$ ipython --no-banner

In [1]: import numpy as np

In [2]: np.set_printoptions(precision=2, suppress=True, linewidth=200)

In [3]: M = np.load("dump.npy")

In [4]: print(M)
[[17 10 16  8 21 10 11]
 [10  8  8  4 18  8 10]
 [16  8 16  8 16  8  8]
 [ 8  4  8  4  8  4  4]
 [21 18 16  8 41 18 23]
 [10  8  8  4 18  8 10]
 [11 10  8  4 23 10 13]]

In [5]: print(np.round(np.linalg.norm(M, 2) / np.linalg.norm(M), 2))
0.99

In [6]: rng = np.random.default_rng(7)

In [7]: labels = rng.permutation(7)

In [8]: print(labels)
[0 5 6 2 4 1 3]

In [9]: B = M[labels][:, labels]

In [10]: print(B)
[[17 10 11 16 21 10  8]
 [10  8 10  8 18  8  4]
 [11 10 13  8 23 10  4]
 [16  8  8 16 16  8  8]
 [21 18 23 16 41 18  8]
 [10  8 10  8 18  8  4]
 [ 8  4  4  8  8  4  4]]

In [11]: print(np.allclose(B, M))
False

In [12]: print(np.diag(B))
[17  8 13 16 41  8  4]

In [13]: print(round(float(np.linalg.det(B)), 2), round(np.linalg.det(M[labels]), 2))
0.0 0.0

In [14]: print(np.trace(B))
107

In [15]: blk = np.stack([M, 5 * M, M[::-1]])

In [16]: print(blk.sum(axis=0))
[[113  70 104  52 149  70  79]
 [ 70  56  56  28 126  56  70]
 [117  66 112  56 137  66  71]
 [ 56  28  56  28  56  28  28]
 [142 116 112  56 262 116 146]
 [ 70  56  56  28 126  56  70]
 [ 83  70  64  32 159  70  89]]

In [17]: print(np.round(np.linalg.det(blk), 2) + 0)
[0. 0. 0.]

In [18]: print(np.linalg.matrix_rank(blk))
[2 2 2]

In [19]: print(np.einsum("bij,cij->bc", blk, blk))
[[  8833  44165   7634]
 [ 44165 220825  38170]
 [  7634  38170   8833]]

In [20]: labels = rng.integers(0, 2, 4)

In [21]: arr = np.array([[3, 0, 2, 0], [1, 3, 0, 2], [1, 3, 3, 1], [1, 0, 0, 0]]) * (labels[:, None] == labels)

In [22]: print(arr)
[[3 0 2 0]
 [1 3 0 0]
 [1 3 3 0]
 [0 0 0 0]]

In [23]: print(np.poly(arr))
[  1.  -9.  25. -27.   0.]

In [24]: print(np.kron(np.eye(2, dtype=int), arr))
[[3 0 2 0 0 0 0 0]
 [1 3 0 0 0 0 0 0]
 [1 3 3 0 0 0 0 0]
 [0 0 0 0 0 0 0 0]
 [0 0 0 0 3 0 2 0]
 [0 0 0 0 1 3 0 0]
 [0 0 0 0 1 3 3 0]
 [0 0 0 0 0 0 0 0]]

In [25]: print(round(np.linalg.det(arr.T), 2))
0.0

In [26]: data = np.loadtxt("x.csv", delimiter=",")

In [27]: print(data)
[[ 1. -2.  4. -8.]
 [ 1. -1.  1. -1.]
 [ 1.  0.  0.  0.]
 [ 1.  1.  1.  1.]
 [ 1.  2.  4.  8.]
 [ 1.  3.  9. 27.]
 [ 1.  4. 16. 64.]]

In [28]: Uu, sv, VT = np.linalg.svd(data)

In [29]: print(sv)
[72.88  6.9   2.67  1.41]

In [30]: print(np.argmax(sv[:-1] / (sv[1:] + 1e-6)) + 1)
1

In [31]: B = Uu[:, :1] @ np.diag(sv[:1]) @ VT[:1]

In [32]: print(round(np.linalg.norm(data - B, 2), 2), round(float(sv[1]), 2))
6.9 6.9

In [33]: print(round(float(np.linalg.norm(data - B) / np.linalg.norm(data)), 2))
0.1

In [34]: print(np.round(np.abs(data - B).max(), 2))
5.71

In [35]: print(np.linalg.matrix_rank(data, rtol=0.05))
2

In [36]: B = np.array([[3, 3, 2, 2, -2, -2, -3, -2], [-3, 1, 2, 1, -2, 3, -2, -3]])

In [37]: feats = B.T @ B

In [38]: print(feats)
[[ 18   6   0   3   0 -15  -3   3]
 [  6  10   8   7  -8  -3 -11  -9]
 [  0   8   8   6  -8   2 -10 -10]
 [  3   7   6   5  -6  -1  -8  -7]
 [  0  -8  -8  -6   8  -2  10  10]
 [-15  -3   2  -1  -2  13   0  -5]
 [ -3 -11 -10  -8  10   0  13  12]
 [  3  -9 -10  -7  10  -5  12  13]]

In [39]: print(np.linalg.matrix_rank(feats, rtol=0.1))
2

In [40]: print(np.argsort(-np.linalg.norm(feats, axis=0).round(6), kind="stable")[:3])
[6 7 0]

In [41]: ev, evecs = np.linalg.eigh(feats)

In [42]: print(np.round(evecs.T @ evecs, 2) + 0)
[[1. 0. 0. 0. 0. 0. 0. 0.]
 [0. 1. 0. 0. 0. 0. 0. 0.]
 [0. 0. 1. 0. 0. 0. 0. 0.]
 [0. 0. 0. 1. 0. 0. 0. 0.]
 [0. 0. 0. 0. 1. 0. 0. 0.]
 [0. 0. 0. 0. 0. 1. 0. 0.]
 [0. 0. 0. 0. 0. 0. 1. 0.]
 [0. 0. 0. 0. 0. 0. 0. 1.]]

In [43]: print(np.round(np.linalg.svd(feats, compute_uv=False), 2) + 0)
[54.44 33.56  0.    0.    0.    0.    0.    0.  ]

In [44]: print(np.round(evecs.T @ feats @ evecs, 2) + 0)
[[ 0.    0.    0.    0.    0.    0.    0.    0.  ]
 [ 0.    0.    0.    0.    0.    0.    0.    0.  ]
 [ 0.    0.    0.    0.    0.    0.    0.    0.  ]
 [ 0.    0.    0.    0.    0.    0.    0.    0.  ]
 [ 0.    0.    0.    0.    0.    0.    0.    0.  ]
 [ 0.    0.    0.    0.    0.    0.    0.    0.  ]
 [ 0.    0.    0.    0.    0.    0.   33.56  0.  ]
 [ 0.    0.    0.    0.    0.    0.    0.   54.44]]

In [45]: print(np.round(np.linalg.eigvalsh(feats @ feats), 2) + 0)
[   0.      0.      0.      0.      0.      0.   1126.25 2963.75]

In [46]: ev, evecs = np.linalg.eigh(feats)

In [47]: x0 = np.array([2, -1, 1, -2, -2, -2, 2, -2])

In [48]: print(np.round(evecs * np.abs(ev) @ evecs.T, 2) + 0)
[[ 18.   6.   0.   3.   0. -15.  -3.   3.]
 [  6.  10.   8.   7.  -8.  -3. -11.  -9.]
 [  0.   8.   8.   6.  -8.   2. -10. -10.]
 [  3.   7.   6.   5.  -6.  -1.  -8.  -7.]
 [  0.  -8.  -8.  -6.   8.  -2.  10.  10.]
 [-15.  -3.   2.  -1.  -2.  13.   0.  -5.]
 [ -3. -11. -10.  -8.  10.   0.  13.  12.]
 [  3.  -9. -10.  -7.  10.  -5.  12.  13.]]

In [49]: Uu, sv, VT = np.linalg.svd(feats)

In [50]: print(np.argmax(sv[:-1] / (sv[1:] + 1e-6)) + 1)
2

In [51]: B = Uu[:, :2] @ np.diag(sv[:2]) @ VT[:2]

In [52]: print(round(np.linalg.norm(feats - B) / np.linalg.norm(feats), 2))
0.0

In [53]: print(np.linalg.matrix_rank(B))
2

In [54]: J = np.loadtxt("mat.csv", delimiter=",")

In [55]: print(J)
[[ 1. -1. -1.  1. -1.  1.  1. -1.]
 [ 1.  1.  1.  1. -1. -1. -1. -1.]
 [ 1. -1.  1. -1.  1. -1.  1. -1.]]

In [56]: def softmax(z):
    ...:     e = np.exp(z - z.max(axis=-1, keepdims=True))
    ...:     return e / e.sum(axis=-1, keepdims=True)
    ...: 

In [57]: print(softmax(J[2]))
[0.22 0.03 0.22 0.03 0.22 0.03 0.22 0.03]

In [58]: print(softmax(J).sum(axis=1))
[1. 1. 1.]

In [59]: print(np.round(softmax(10 * J[2]), 2) + 0)
[0.25 0.   0.25 0.   0.25 0.   0.25 0.  ]

In [60]: att = J @ J.T / np.sqrt(8)

In [61]: print(softmax(att))
[[0.89 0.05 0.05]
 [0.05 0.89 0.05]
 [0.05 0.05 0.89]]

In [62]: print(softmax(att)[2] @ J)
[ 1.   -0.89  0.89 -0.79  0.79 -0.89  0.89 -1.  ]

In [63]: print(softmax(att + np.triu(np.full(att.shape, -np.inf), 1)))
[[1.   0.   0.  ]
 [0.06 0.94 0.  ]
 [0.05 0.05 0.89]]

In [64]: u = np.array([1, 3, 1])

In [65]: print(np.convolve(J[2], u))
[ 1.  2. -1.  1. -1.  1. -1.  1. -2. -1.]

In [66]: print(np.cross(J[2, :3], J[1, :3]))
[-2.  0.  2.]

In [67]: K = np.loadtxt("test15.csv", delimiter=",")

In [68]: print(K)
[[-0.5  1.  -0.1]
 [-0.2  1.6 -1.1]
 [ 0.6 -0.1  0. ]
 [-1.5  0.7 -1.1]
 [-1.9  0.4 -0.6]
 [ 0.3 -0.9  2.1]
 [-0.1 -0.5 -1.1]
 [ 0.6 -0.9  1. ]
 [ 0.7 -2.1  0.2]
 [ 1.5 -1.8  0.9]
 [ 0.   0.9 -0.7]
 [-0.1 -0.6  0.1]
 [ 0.3  0.3  1.4]
 [-0.1  0.1  0.2]
 [-2.5 10.5 -2.5]
 [ 0.2  0.5  0.2]
 [ 0.   0.4 -0.6]
 [-1.  -2.1  0.7]
 [ 0.1 -0.1 -0.3]
 [-0.1 -0.9 -0.2]
 [ 1.8 -0.4 -0.3]
 [-0.2 -0.6 -1.5]
 [ 0.5  1.   0.4]
 [-0.7  0.   0.3]
 [-0.7  0.6  0.2]
 [-0.3 -0.2  0.6]
 [-0.8 -0.6  0.3]
 [-0.4  1.7 -0.8]
 [ 1.1  0.1  0.8]
 [-0.2 -0.7 -0.8]
 [-1.3  1.1  0.1]
 [ 0.8  1.2  0.8]]

In [69]: cov = np.cov(K, rowvar=False)

In [70]: print(round(np.corrcoef(K[:, 0], K[:, 2])[0, 1], 2))
0.5

In [71]: print(cov)
[[ 0.83 -1.    0.41]
 [-1.    4.4  -1.07]
 [ 0.41 -1.07  0.83]]

In [72]: blk = np.stack([K, -2 * K, K[::-1]])

In [73]: print(np.linalg.matrix_rank(blk.reshape(3, -1)))
2

In [74]: print((blk @ K.T).shape)
(3, 32, 32)

In [75]: print(np.linalg.matrix_rank(blk))
[3 3 3]

In [76]: Ac = K - K.mean(axis=0)

In [77]: evecs = np.linalg.svd(Ac)[2][:1]

In [78]: B = Ac - Ac @ evecs.T @ evecs

In [79]: print(np.diag(evecs.T @ evecs))
[0.06 0.87 0.07]

In [80]: print((Ac @ evecs.T).std(axis=0))
[2.19]

In [81]: print(B.std(axis=0))
[0.7  0.29 0.68]

In [82]: print(np.linalg.norm(B, axis=1).round(6).argmax())
20

In [83]: Ac = (K - K.mean(axis=0)) / K.std(axis=0)

In [84]: print(np.argwhere(np.abs(Ac) > 2))
[[ 5  2]
 [14  0]
 [14  1]
 [14  2]
 [20  0]]

In [85]: b = np.linalg.lstsq(np.delete(Ac, 1, axis=1), Ac[:, 1])[0]

In [86]: print(np.abs(b).argmax())
1

In [87]: print(np.round(1 - np.var(Ac[:, 1] - np.delete(Ac, 1, axis=1) @ b), 2))
0.39

In [88]: labels = rng.permutation(4)

In [89]: print(labels)
[3 1 2 0]

In [90]: B = arr[labels][:, labels]

In [91]: print(np.trace(B))
9

In [92]: print(np.allclose(B, arr))
False

In [93]: print(B)
[[0 0 0 0]
 [0 3 0 1]
 [0 3 3 1]
 [0 0 2 3]]

In [94]: mat = np.load("a.npy")

In [95]: print(mat)
[[  6.16  10.69  -9.39  -8.59 -11.     9.9    4.6    9.7 ]
 [  6.34  10.34  -8.69 -10.13  -8.87  11.69   4.5   11.  ]
 [  6.08   7.23 -10.51 -10.97  -8.64   8.92   2.44  11.44]
 [  4.13  10.5  -10.27  -9.59 -10.76  10.44   6.02  11.43]
 [  5.05   9.21 -10.21 -10.93 -11.07   9.69   6.41  11.55]
 [  5.76   9.7  -10.61 -11.07  -9.48  10.51   4.12   9.45]
 [  5.59   8.37  -9.01  -9.58 -11.89  10.35   4.13  10.56]
 [  5.18   8.78  -9.34 -10.96  -9.37   8.82   5.71  10.15]
 [  4.43   9.69 -10.33  -8.32  -9.53   8.06   4.41   8.95]
 [  6.08  10.93 -10.   -10.68  -8.43  11.67   3.73   9.9 ]
 [  4.7   10.23  -8.5   -9.74  -9.74   9.59   5.61  10.32]
 [  6.32   8.32 -10.4  -10.95 -10.87   8.23   5.78  10.5 ]
 [  3.63   9.98 -10.41  -9.6  -11.9    9.47   4.03   9.54]
 [  5.44   9.42 -10.88  -9.61 -10.68  10.23   5.4    8.79]
 [  4.74  11.71 -10.   -10.86 -11.12  10.02   6.39  11.87]
 [  5.16   9.17  -8.56  -8.88 -11.61   8.77   4.4    9.83]
 [  4.26   9.44 -11.61 -10.39 -10.89   8.88   5.1    9.01]]

In [96]: Ac = mat - mat.mean(axis=0)

In [97]: Uu, sv, VT = np.linalg.svd(Ac, full_matrices=False)

In [98]: print(np.abs(VT[-1]))
[0.06 0.43 0.33 0.61 0.23 0.36 0.33 0.2 ]

In [99]: print(round((sv ** 2).sum() ** 2 / (sv ** 4).sum(), 2))
5.28

In [100]: print(np.abs(Uu[:, 0]).argmax())
2

In [101]: print(np.linalg.matrix_rank(Ac))
8
